In [1]: import numpy as np

In [2]: np.set_printoptions(suppress=True, linewidth=100)

In [3]: X = np.array([[0, 0, 1, 1, 0, 0, 0],
   ...:     [0, 0, 0, 0, 1, 0, 1],
   ...:     [1, 0, 0, 1, 0, 0, 0],
   ...:     [1, 0, 1, 0, 0, 0, 0],
   ...:     [0, 1, 0, 0, 0, 1, 1],
   ...:     [0, 0, 0, 0, 1, 0, 1],
   ...:     [0, 1, 0, 0, 1, 1, 0]])

In [4]: Uu, s, Vt = np.linalg.svd(X)

In [5]: evecs = Vt[:(s > 1e-8).sum()]

In [6]: rng = np.random.default_rng(4507)

In [7]: x = X[4] + 5 * X[1] + rng.integers(2) * np.eye(7)[0]

In [8]: x
Out[8]: array([1., 1., 0., 0., 5., 1., 6.])

In [9]: round(float(np.linalg.norm(x - evecs.T @ evecs @ x)), 2)
Out[9]: 0.0

In [10]: np.round(evecs.T @ evecs, 2) + 0
Out[10]: 
array([[1. , 0. , 0. , 0. , 0. , 0. , 0. ],
       [0. , 0.5, 0. , 0. , 0. , 0.5, 0. ],
       [0. , 0. , 1. , 0. , 0. , 0. , 0. ],
       [0. , 0. , 0. , 1. , 0. , 0. , 0. ],
       [0. , 0. , 0. , 0. , 1. , 0. , 0. ],
       [0. , 0.5, 0. , 0. , 0. , 0.5, 0. ],
       [0. , 0. , 0. , 0. , 0. , 0. , 1. ]])

In [11]: np.round(np.linalg.eigvalsh(X).min(), 2)
Out[11]: np.float64(-1.56)

In [12]: np.all(np.linalg.eigvalsh(X) > 0)
Out[12]: np.False_

In [13]: Uu, s, Vt = np.linalg.svd(X, full_matrices=False)

In [14]: (s > 1e-8).sum()
Out[14]: np.int64(6)

In [15]: np.round(s / s[0], 2) + 0
Out[15]: array([1.  , 0.78, 0.61, 0.39, 0.39, 0.39, 0.  ])

In [16]: np.allclose(Uu * s @ Vt, X)
Out[16]: True

In [17]: np.round(Vt @ Vt.T, 2) + 0
Out[17]: 
array([[1., 0., 0., 0., 0., 0., 0.],
       [0., 1., 0., 0., 0., 0., 0.],
       [0., 0., 1., 0., 0., 0., 0.],
       [0., 0., 0., 1., 0., 0., 0.],
       [0., 0., 0., 0., 1., 0., 0.],
       [0., 0., 0., 0., 0., 1., 0.],
       [0., 0., 0., 0., 0., 0., 1.]])

In [18]: other = np.array([[-1, -2, 2, 0, 2, -2, 2],
    ...:     [2, 1, 1, 0, 1, -1, 2],
    ...:     [0, -2, -2, -2, 0, 0, 1],
    ...:     [-1, 1, 0, 2, -2, -1, 1],
    ...:     [-2, -1, 2, -2, 2, 0, -2],
    ...:     [-2, 0, 1, -1, -1, 0, 1],
    ...:     [1, -2, 1, 0, -2, 2, 2]])

In [19]: C = np.array([[7]])

In [20]: A = np.block([[other, np.zeros((7, 1))], [np.zeros((1, 7)), C]])

In [21]: A
Out[21]: 
array([[-1., -2.,  2.,  0.,  2., -2.,  2.,  0.],
       [ 2.,  1.,  1.,  0.,  1., -1.,  2.,  0.],
       [ 0., -2., -2., -2.,  0.,  0.,  1.,  0.],
       [-1.,  1.,  0.,  2., -2., -1.,  1.,  0.],
       [-2., -1.,  2., -2.,  2.,  0., -2.,  0.],
       [-2.,  0.,  1., -1., -1.,  0.,  1.,  0.],
       [ 1., -2.,  1.,  0., -2.,  2.,  2.,  0.],
       [ 0.,  0.,  0.,  0.,  0.,  0.,  0.,  7.]])

In [22]: G = A.T @ A

In [23]: np.diag(G)
Out[23]: array([15., 15., 15., 13., 18., 10., 19., 49.])

In [24]: np.round(np.linalg.eigvalsh(G)[::-1], 2)
Out[24]: array([49.  , 33.67, 24.47, 19.76, 14.67,  8.7 ,  3.64,  0.09])

In [25]: np.round(np.linalg.svd(A, compute_uv=False) ** 2, 2)
Out[25]: array([49.  , 33.67, 24.47, 19.76, 14.67,  8.7 ,  3.64,  0.09])

In [26]: (A @ A.T).shape
Out[26]: (8, 8)
